% ipython --no-banner

In [1]: import numpy as np

In [2]: import numpy.linalg as la

In [3]: np.set_printoptions(suppress=True, linewidth=120)

In [4]: A2 = np.array([[3, -2, 7, 9, 5, 9, -2, 6],
   ...:     [6, -3, -2, -9, -1, 1, -1, 8],
   ...:     [1, 7, -3, 0, 3, 2, -1, 7],
   ...:     [-7, 1, 3, -7, -2, -3, -3, -6],
   ...:     [8, -6, -6, 0, -6, 2, 8, 1],
   ...:     [5, -3, 6, 6, 3, -4, -2, 8],
   ...:     [9, 4, 2, -2, 6, -8, -7, -2],
   ...:     [8, 2, 8, -2, -3, 2, 4, 7]])

In [5]: A2[-1] = A2[0]

In [6]: W0 = A2 + 0.02 * np.eye(8)

In [7]: print(W0)
[[ 3.02 -2.    7.    9.    5.    9.   -2.    6.  ]
 [ 6.   -2.98 -2.   -9.   -1.    1.   -1.    8.  ]
 [ 1.    7.   -2.98  0.    3.    2.   -1.    7.  ]
 [-7.    1.    3.   -6.98 -2.   -3.   -3.   -6.  ]
 [ 8.   -6.   -6.    0.   -5.98  2.    8.    1.  ]
 [ 5.   -3.    6.    6.    3.   -3.98 -2.    8.  ]
 [ 9.    4.    2.   -2.    6.   -8.   -6.98 -2.  ]
 [ 3.   -2.    7.    9.    5.    9.   -2.    6.02]]

In [8]: print(round(la.norm(W0[4], 1), 2), np.round(la.norm(W0[4], np.inf), 2))
36.98 8.0

In [9]: print(la.norm(W0, axis=1).argmax())
7

In [10]: print(round(la.norm(W0, 2), 2))
27.55

In [11]: print(np.round(la.norm(W0, 1), 2), round(la.norm(W0, np.inf), 2))
44.02 43.02

In [12]: print(np.round(la.norm(W0, axis=0), 2))
[16.56 11.31 14.   18.21 12.03 16.12 11.65 17.04]

In [13]: print(round(la.norm(W0[4] - W0[1]), 2))
16.31

In [14]: print(round(la.norm(W0, "nuc"), 2))
95.94

In [15]: print(round(la.norm(W0) ** 2 / la.norm(W0, 2) ** 2, 2))
2.32

In [16]: print(np.round(la.norm(W0, axis=1), 2))
[17.   14.03 11.04 12.87 15.52 14.1  16.05 17.01]

In [17]: A2 = W0 / np.sqrt((W0 ** 2).mean(axis=1, keepdims=True))

In [18]: print(np.round(la.norm(A2, axis=1), 2))
[2.83 2.83 2.83 2.83 2.83 2.83 2.83 2.83]

In [19]: print(la.matrix_rank(A2) == la.matrix_rank(W0))
True

In [20]: print(A2[7].round(2))
[ 0.5  -0.33  1.16  1.5   0.83  1.5  -0.33  1.  ]

In [21]: M = np.load("w.npy")

In [22]: print(M)
[[4. 2. 0. 0. 0. 0.]
 [0. 3. 0. 0. 0. 0.]
 [0. 0. 5. 4. 9. 1.]
 [0. 0. 1. 8. 3. 6.]
 [0. 0. 1. 9. 5. 6.]
 [0. 0. 7. 1. 4. 4.]]

In [23]: Uu, s, VT = la.svd(M)

In [24]: print(s.round(2))
[19.01  8.68  4.76  4.61  2.52  0.25]

In [25]: A2 = Uu[:, :5] @ np.diag(s[:5]) @ VT[:5]

In [26]: print(la.matrix_rank(M, rtol=0.05))
5

In [27]: print(np.round(la.norm(M - A2) / la.norm(M), 2))
0.01

In [28]: x = np.array([0, 8, 4, 2, 1, 0])

In [29]: rhs = M @ x

In [30]: print(rhs)
[16. 24. 37. 23. 27. 34.]

In [31]: print(np.round(la.solve(M, rhs + M[:, 2]), 2) + 0)
[0. 8. 5. 2. 1. 0.]

In [32]: print(np.round(la.solve(M.T, M[0]), 2))
[ 1.  0.  0.  0. -0.  0.]

In [33]: u = np.array([-2, -1, 2])

In [34]: print(np.round(np.polyval(u, W0[3]), 2))
[-89.    -1.   -19.   -88.46  -4.   -13.   -13.   -64.  ]

In [35]: Uu, s, VT = la.svd(W0)

In [36]: print(np.argmax(s[:-1] / (s[1:] + 1e-6)) + 1)
7

In [37]: A2 = Uu[:, :7] @ np.diag(s[:7]) @ VT[:7]

In [38]: print(round(float(np.abs(W0 - A2).max()), 2))
0.0

In [39]: print(la.matrix_rank(A2))
7

In [40]: print(round(float(la.norm(W0 - A2) / la.norm(W0)), 2))
0.0

In [41]: feats = np.array([[0.7, -0.5, -1.1, 0.0, -1.0, -1.2],
    ...:     [-0.2, -0.8, 1.8, 0.2, 0.4, 1.2],
    ...:     [1.6, -0.9, -0.6, 0.8, -0.2, 0.2],
    ...:     [0.9, 1.8, -0.3, 0.5, 0.6, 0.5],
    ...:     [-0.2, 3.3, -0.3, 1.2, -0.7, 1.1],
    ...:     [0.0, 0.6, -0.1, -0.6, -2.7, 0.3],
    ...:     [-0.5, 0.1, -0.5, 0.6, -0.4, 0.1]])

In [42]: print(feats)
[[ 0.7 -0.5 -1.1  0.  -1.  -1.2]
 [-0.2 -0.8  1.8  0.2  0.4  1.2]
 [ 1.6 -0.9 -0.6  0.8 -0.2  0.2]
 [ 0.9  1.8 -0.3  0.5  0.6  0.5]
 [-0.2  3.3 -0.3  1.2 -0.7  1.1]
 [ 0.   0.6 -0.1 -0.6 -2.7  0.3]
 [-0.5  0.1 -0.5  0.6 -0.4  0.1]]

In [43]: print((W0 - W0.T) / 2)
[[ 0.  -4.   3.   8.  -1.5  2.  -5.5  1.5]
 [ 4.   0.  -4.5 -5.   2.5  2.  -2.5  5. ]
 [-3.   4.5  0.  -1.5  4.5 -2.  -1.5  0. ]
 [-8.   5.   1.5  0.  -1.  -4.5 -0.5 -7.5]
 [ 1.5 -2.5 -4.5  1.   0.  -0.5  1.  -2. ]
 [-2.  -2.   2.   4.5  0.5  0.   3.  -0.5]
 [ 5.5  2.5  1.5  0.5 -1.  -3.   0.   0. ]
 [-1.5 -5.   0.   7.5  2.   0.5  0.   0. ]]

In [44]: print((W0 + W0.T) / 2)
[[ 3.02  2.    4.    1.    6.5   7.    3.5   4.5 ]
 [ 2.   -2.98  2.5  -4.   -3.5  -1.    1.5   3.  ]
 [ 4.    2.5  -2.98  1.5  -1.5   4.    0.5   7.  ]
 [ 1.   -4.    1.5  -6.98 -1.    1.5  -2.5   1.5 ]
 [ 6.5  -3.5  -1.5  -1.   -5.98  2.5   7.    3.  ]
 [ 7.   -1.    4.    1.5   2.5  -3.98 -5.    8.5 ]
 [ 3.5   1.5   0.5  -2.5   7.   -5.   -6.98 -2.  ]
 [ 4.5   3.    7.    1.5   3.    8.5  -2.    6.02]]

In [45]: print(np.allclose(W0, W0.T))
False

In [46]: print(np.allclose(W0 @ W0.T, W0.T @ W0))
False

In [47]: print(round(np.trace(W0), 2))
-20.84

In [48]: print(np.round(np.sort(np.abs(la.eigvals(W0))), 2))
[ 0.02  0.02  8.46  8.46  8.75 10.89 13.22 13.72]

In [49]: u = np.array([5, -4, -5, 2])

In [50]: E = u[np.abs(np.subtract.outer(np.arange(4), np.arange(4)))]

In [51]: print(E)
[[ 5 -4 -5  2]
 [-4  5 -4 -5]
 [-5 -4  5 -4]
 [ 2 -5 -4  5]]

In [52]: print(la.matrix_rank(M, rtol=0.1))
5

In [53]: print(round(np.log10(la.cond(M))))
2

In [54]: print(la.cond(M) > 100)
False

In [55]: print(round(la.norm(M, 2) / la.norm(M), 2))
0.86

In [56]: def softmax(z):
    ...:     e = np.exp(z - z.max(axis=-1, keepdims=True))
    ...:     return e / e.sum(axis=-1, keepdims=True)
    ...: 

In [57]: print(np.round(softmax(E[1] + -3), 2) + 0)
[0. 1. 0. 0.]

In [58]: print(np.round(softmax(10 * E[1]), 2) + 0)
[0. 1. 0. 0.]

In [59]: print(np.round(softmax(E).sum(axis=1), 2))
[1. 1. 1. 1.]

In [60]: print(np.round(softmax(E[1]), 2) + 0)
[0. 1. 0. 0.]

In [61]: scores = E @ E.T / np.sqrt(4)

In [62]: print(softmax(scores)[1] @ E)
[-4.  5. -4. -5.]

In [63]: print(np.round(softmax(scores + np.triu(np.full(scores.shape, -np.inf), 1)), 2) + 0)
[[1.   0.   0.   0.  ]
 [0.   1.   0.   0.  ]
 [0.   0.   1.   0.  ]
 [0.01 0.   0.   0.99]]

In [64]: print(softmax(scores).round(6).argmax(axis=1))
[0 1 2 3]

In [65]: x = np.array([2, 2, -2, 1])

In [66]: a = np.maximum(E @ x, 0)

In [67]: print(np.flatnonzero(a > 1e-9))
[0 1 3]

In [68]: print(E.T @ a)
[  64  -66 -118   38]

In [69]: print(np.round(np.tanh(E @ x), 2))
[ 1.  1. -1.  1.]

In [70]: print(a)
[14  5  0  7]

In [71]: print(E * (a > 1e-9)[:, None])
[[ 5 -4 -5  2]
 [-4  5 -4 -5]
 [ 0  0  0  0]
 [ 2 -5 -4  5]]

In [72]: A2 = E[0, 0] * E[1:] - np.outer(E[1:, 0], E[0])

In [73]: print(A2)
[[  0   9 -40 -17]
 [  0 -40   0 -10]
 [  0 -17 -10  21]]

In [74]: print(la.matrix_rank(A2), la.matrix_rank(E))
3 4

In [75]: print(np.flatnonzero(~A2.round(6).any(axis=1)))
[]

In [76]: print(E[:, 0] / E[0, 0])
[ 1.  -0.8 -1.   0.4]

In [77]: print(np.einsum("ii->", E))
20

In [78]: print(round(float(la.eigvals(E).sum().real), 2))
20.0

In [79]: print(np.round(la.eigvals(E), 2))
[-5.49  2.84 13.49  9.16]

In [80]: print(np.round(np.poly(E), 2))
[    1.   -20.    48.   680. -1924.]

In [81]: m1 = np.load("arr.npy")

In [82]: print(m1)
[[ 0  0  0  0  0  6  0]
 [ 0  0 -4  0  0  0  0]
 [ 0  0  0  0  0  0 -6]
 [-7  0  0  0  0  0  0]
 [ 0  0  0 -3  0  0  0]
 [ 0  0  0  0  0  0  0]
 [ 0  0  0  0  1  0  0]]

In [83]: print(la.matrix_rank(m1, rtol=0.1))
6

In [84]: J = np.load("run7.npy")

In [85]: print(J)
[[ 2  0  0  0  0]
 [ 0 -1  0  0  2]
 [ 0  0 -2  2  0]
 [ 0  0 -1  0  0]
 [ 0  0  0  0  1]]

In [86]: print(J.sum(axis=0))
[ 2 -1 -3  2  3]

In [87]: print(J - J[0])
[[ 0  0  0  0  0]
 [-2 -1  0  0  2]
 [-2  0 -2  2  0]
 [-2  0 -1  0  0]
 [-2  0  0  0  1]]

In [88]: print(np.round(la.svd(J, compute_uv=False), 2))
[2.92 2.41 2.   0.68 0.41]

In [89]: print(np.count_nonzero(J))
7

In [90]: print(np.abs(J).max())
2

In [91]: print(J.sum(axis=1))
[ 2  1  0 -1  1]

In [92]: print(la.matrix_rank(J))
5

In [93]: mat = np.load("layer10.npy")

In [94]: print(mat)
[[ 0.25 -0.33 -0.05  0.48 -0.09]
 [-1.06 -0.11 -0.46 -1.09  1.47]
 [-0.06 -0.97 -0.42 -1.37  1.15]
 [-0.74 -0.75 -1.33 -1.    1.72]
 [-1.56  0.38  0.35 -1.91  0.95]
 [ 0.95  0.45  1.92  0.52 -1.48]
 [ 1.1   0.14 -0.62  0.8  -0.52]]

In [95]: hat = mat @ la.solve(mat.T @ mat, mat.T)

In [96]: print(round(np.trace(hat), 2))
5.0

In [97]: print(np.allclose(hat @ hat, hat))
True

In [98]: A2 = mat / np.sqrt((mat ** 2).mean(axis=1, keepdims=True))

In [99]: print(la.matrix_rank(mat - mat.mean(axis=1, keepdims=True)))
4

In [100]: print(np.round(la.norm(A2, axis=1), 2))
[2.24 2.24 2.24 2.24 2.24 2.24 2.24]

In [101]: X = np.loadtxt("m.csv", delimiter=",")

In [102]: print(X.round(2))
[[ 0.79  0.39 -0.04 -0.12]
 [ 0.39  0.25  0.18  0.06]
 [-0.04  0.18  0.7   0.42]
 [-0.12  0.06  0.42  0.26]]

In [103]: x = np.array([3, -3, 2, 1])

In [104]: print(np.round(X @ np.ones(4), 2))
[1.02 0.88 1.25 0.63]

In [105]: print(la.norm(X @ x) <= la.norm(X, 2) * la.norm(x) + 1e-9)
True

In [106]: print(np.round((X * x).sum(axis=1), 2))
[0.98 0.84 1.15 0.57]

In [107]: print(np.round(X * x, 2))
[[ 2.36 -1.17 -0.08 -0.12]
 [ 1.17 -0.76  0.36  0.06]
 [-0.13 -0.54  1.39  0.42]
 [-0.35 -0.18  0.84  0.26]]

In [108]: print(np.sign((X @ x).round(6)))
[1. 1. 1. 1.]

In [109]: print(np.round(np.einsum("ij,j->i", X, x), 2))
[0.98 0.84 1.15 0.57]
